In [1]: import numpy as np

In [2]: import numpy.linalg as la

In [3]: np.set_printoptions(precision=2, suppress=True, linewidth=100, floatmode="fixed")

In [4]: def tidy(a):
   ...:     return np.round(a, 2) + 0
   ...: 

In [5]: M = np.load("mat.npy")

In [6]: print(M)
[[0 0 0 0 2 0 0 0 0 0 0 0 0]
 [0 0 0 0 0 0 3 0 0 0 0 0 0]
 [0 0 0 0 0 0 0 0 0 0 0 0 3]
 [0 0 0 0 0 0 0 0 0 0 0 3 0]
 [0 0 0 0 0 0 0 5 0 0 0 0 0]
 [0 0 0 4 0 0 0 0 0 0 0 0 0]
 [0 0 0 0 0 0 0 0 0 0 1 0 0]
 [0 0 0 0 0 0 0 0 0 4 0 0 0]
 [0 4 0 0 0 0 0 0 0 0 0 0 0]
 [0 0 0 0 0 0 0 0 0 0 0 0 0]
 [0 0 0 0 0 0 0 0 3 0 0 0 0]
 [0 0 0 0 0 3 0 0 0 0 0 0 0]
 [3 0 0 0 0 0 0 0 0 0 0 0 0]]

In [7]: print(np.argsort(-la.norm(M, axis=0).round(6), kind="stable")[:3])
[7 1 3]

In [8]: print(tidy(la.norm(M, 2) / la.norm(M)))
0.44

In [9]: print([round(float(x), 2) for x in la.svd(M, compute_uv=False)[:3]])
[5.0, 4.0, 4.0]

In [10]: print(la.cond(M) > 100)
True

In [11]: left, s, Vh = la.svd(M)

In [12]: V = Vh[:(s > 1e-8).sum()]

In [13]: rng = np.random.default_rng(29256)

In [14]: x = M[11] + 3 * M[10] + rng.integers(2) * np.eye(13)[12]

In [15]: print(x)
[0.00 0.00 0.00 0.00 0.00 3.00 0.00 0.00 9.00 0.00 0.00 0.00 1.00]

In [16]: print(np.diag(V.T @ V))
[1.00 1.00 0.00 1.00 1.00 1.00 1.00 1.00 1.00 1.00 1.00 1.00 1.00]

In [17]: print(tidy(la.norm(x - V.T @ V @ x)))
0.0

In [18]: print(tidy(la.norm(M[12], 1)), tidy(la.norm(M[12], np.inf)))
3.0 3.0

In [19]: print(tidy(la.norm(M) ** 2 / la.norm(M, 2) ** 2))
5.28

In [20]: print(tidy(la.norm(M, "nuc")))
38.0

In [21]: left, s, Vh = la.svd(M)

In [22]: print(s)
[5.00 4.00 4.00 4.00 3.00 3.00 3.00 3.00 3.00 3.00 2.00 1.00 0.00]

In [23]: print(np.argmax(s[:-1] / (s[1:] + 1e-6)) + 1)
12

In [24]: B = left[:, :12] @ np.diag(s[:12]) @ Vh[:12]

In [25]: print(la.matrix_rank(M, rtol=0.05))
12

In [26]: print(np.abs(M - B).max())
0.0

In [27]: print(tidy(la.norm(M - B, 2)), s[12])
0.0 0.0

In [28]: F = np.load("x.npy")

In [29]: print(F)
[[ 1.51  1.60 -1.00  1.20 -0.30 -0.50  1.00]
 [-3.24 -3.20  1.00  0.70 -1.00  1.10  0.60]
 [ 0.30 -0.20 -0.10 -1.50  1.50 -0.20  0.50]
 [ 1.60  0.50 -1.10  0.90  1.60 -0.60 -0.20]
 [-0.73 -1.30  0.40 -0.60 -0.10  0.20  1.20]
 [ 0.32  0.40  0.30 -1.70  0.70  0.00 -0.50]
 [-4.18  0.60 -0.70 -0.30  1.00  1.60  0.20]
 [ 1.87 -0.20 -0.10  0.20 -0.30 -0.60 -0.30]
 [-4.43  0.30 -0.40 -2.30 -1.90  1.50  0.90]
 [-4.41 -0.50 -1.20 -1.10  0.90  1.60  0.20]
 [ 6.71  3.00 -0.50  0.40  1.10 -2.20  0.00]
 [-0.45  1.20  0.40  0.50 -1.10  0.10 -1.10]
 [ 3.79 -0.70 -0.20  1.80  0.50 -1.40  0.70]
 [-0.97  0.10  1.80  0.40  1.60  0.40 -1.00]
 [-1.32  0.30 -0.50 -0.10  0.90  0.50 -0.40]
 [-5.56 -1.40 -0.50 -1.40 -2.00  1.90  1.20]
 [-4.69 -0.60 -1.20 -0.10  0.70  1.50 -0.40]
 [-5.29  0.00 -0.70 -0.70  1.00  1.60  0.30]
 [ 1.49  1.10  0.00  0.40  0.80 -0.50  0.40]
 [-4.51 -0.20  1.20 -1.40 -0.60  1.50  0.00]
 [-0.09  1.80 -0.10  1.40 -0.20  0.00  0.20]
 [ 2.05  0.30 -1.40  0.60  0.10 -0.60  0.20]
 [-2.30 -0.50 -1.90  0.40  0.60  0.60  0.90]
 [ 1.04  0.20 -0.50  0.50 -0.90 -0.30  0.20]
 [ 0.95  0.90 -0.60  1.10 -0.50 -0.30 -0.60]
 [ 2.05  0.00 -1.50  0.20  0.50 -0.50 -0.80]
 [-0.89 -1.20 -0.90  0.70 -0.20  0.40 -1.50]
 [ 1.97 -0.60 -1.10 -0.70 -1.20 -0.80 -0.70]]

In [30]: B = np.array([[1, 2, 6],
    ...:     [-6, -8, 3],
    ...:     [-1, 7, 1],
    ...:     [7, 0, -2],
    ...:     [5, -4, 1],
    ...:     [0, 7, 2],
    ...:     [-8, 0, -3]])

In [31]: print(np.vstack([F, B.T]).shape)
(31, 7)

In [32]: hat = F @ la.solve(F.T @ F, F.T)

In [33]: print(np.allclose(hat @ hat, hat))
True

In [34]: dist = la.norm(F[:, None] - F[None], axis=-1)

In [35]: print(tidy(dist[:5, :5]))
[[0.00 7.28 4.05 2.53 4.38]
 [7.28 0.00 5.96 7.20 3.73]
 [4.05 5.96 0.00 3.10 2.56]
 [2.53 7.20 3.10 0.00 4.32]
 [4.38 3.73 2.56 4.32 0.00]]

In [36]: print(dist[0].round(6).argsort(kind="stable")[:4])
[ 0 21 18 24]

In [37]: print(dist.mean(axis=1).argmax())
10

In [38]: labels = F[:, 0] > np.median(F[:, 0])

In [39]: u = F[labels].mean(axis=0) - F[~labels].mean(axis=0)

In [40]: print(tidy((((F - F.mean(axis=0)) @ u > 0) == labels).mean()))
0.96

In [41]: print(np.argsort(-np.abs(u).round(6), kind="stable"))
[0 5 1 3 2 4 6]

In [42]: print(labels.astype(int))
[1 0 1 1 0 1 0 1 0 0 1 0 1 0 0 0 0 0 1 0 1 1 0 1 1 1 0 1]

In [43]: x = np.array([-3, 6, 7, -6, 0, -3, 9])

In [44]: target = F @ x

In [45]: print(tidy(la.solve(F.T @ F, F.T @ target)))
[-3.00  6.00  7.00 -6.00  0.00 -3.00  9.00]

In [46]: target = target + 0.05 * rng.normal(size=28)

In [47]: print(tidy(target))
[  1.30  -4.57  11.34 -14.84  10.96   9.23  10.00  -9.69  29.65   5.44  -1.46  -1.81 -17.23   3.52
  -2.23  18.23  -5.54  13.13   4.91  24.71   3.75 -14.17  -5.46  -5.75 -12.72 -23.45 -29.59 -16.94]

In [48]: coef, *_ = la.lstsq(F, target)

In [49]: print(coef.round())
[-3.00  6.00  7.00 -6.00  0.00 -3.00  9.00]

In [50]: print([round(float(la.norm(la.solve(F.T @ F + lam * np.eye(7), F.T @ target))), 2) for lam in (0, 1, 10, 100)])
[14.82, 13.59, 9.32, 2.84]

In [51]: print(tidy(la.norm(target - F @ coef)))
0.27

In [52]: W0 = np.load("data.npy")

In [53]: print(tidy(W0))
[[-0.84  0.68  0.25 -1.29 -0.30 -2.05  0.19  1.04  1.56  0.30  2.28]
 [ 0.60 -1.78  0.70 -0.79  0.12 -1.50 -0.44 -1.30 -1.66  2.08  0.38]
 [ 0.00  0.21 -1.33 -1.57  0.11 -1.02 -0.49  0.54  1.14  0.95 -2.82]
 [ 0.60  1.69 -0.28 -1.72  0.18  0.77 -2.63 -0.22 -1.19 -0.52  0.69]
 [ 2.99  0.37  1.95 -0.65 -0.14 -0.31  0.61 -0.40  1.12 -0.80 -0.42]
 [-1.31  1.64  1.72 -1.11  1.51  0.79  1.62 -0.21 -0.70  1.01 -0.57]
 [-0.60 -0.64  2.11  0.73 -0.49  1.09 -1.96  1.26  1.18  1.38 -0.34]
 [-0.48  1.59  0.99  1.26 -1.81 -1.92 -0.25  0.34 -1.48 -0.46 -1.07]
 [ 1.08 -0.53 -0.31 -0.74 -0.57  0.62  1.00  3.09 -1.58  0.38  0.19]
 [ 0.36 -0.14  0.24  1.17  3.11 -1.39 -0.84  1.21 -0.36 -0.72 -0.17]
 [ 1.43  1.85 -1.12  1.61  0.21  0.18  0.17 -0.10  0.39  2.44  0.65]]

In [54]: labels = rng.permutation(11)

In [55]: print(labels)
[ 0  6  8  4  2  1  3  9  7  5 10]

In [56]: B = W0[labels][:, labels]

In [57]: print(tidy(B))
[[-0.84  0.19  1.56 -0.30  0.25  0.68 -1.29  0.30  1.04 -2.05  2.28]
 [-0.60 -1.96  1.18 -0.49  2.11 -0.64  0.73  1.38  1.26  1.09 -0.34]
 [ 1.08  1.00 -1.58 -0.57 -0.31 -0.53 -0.74  0.38  3.09  0.62  0.19]
 [ 2.99  0.61  1.12 -0.14  1.95  0.37 -0.65 -0.80 -0.40 -0.31 -0.42]
 [ 0.00 -0.49  1.14  0.11 -1.33  0.21 -1.57  0.95  0.54 -1.02 -2.82]
 [ 0.60 -0.44 -1.66  0.12  0.70 -1.78 -0.79  2.08 -1.30 -1.50  0.38]
 [ 0.60 -2.63 -1.19  0.18 -0.28  1.69 -1.72 -0.52 -0.22  0.77  0.69]
 [ 0.36 -0.84 -0.36  3.11  0.24 -0.14  1.17 -0.72  1.21 -1.39 -0.17]
 [-0.48 -0.25 -1.48 -1.81  0.99  1.59  1.26 -0.46  0.34 -1.92 -1.07]
 [-1.31  1.62 -0.70  1.51  1.72  1.64 -1.11  1.01 -0.21  0.79 -0.57]
 [ 1.43  0.17  0.39  0.21 -1.12  1.85  1.61  2.44 -0.10  0.18  0.65]]

In [58]: print(np.allclose(B, W0))
False

In [59]: print(tidy(np.trace(B)))
-8.28
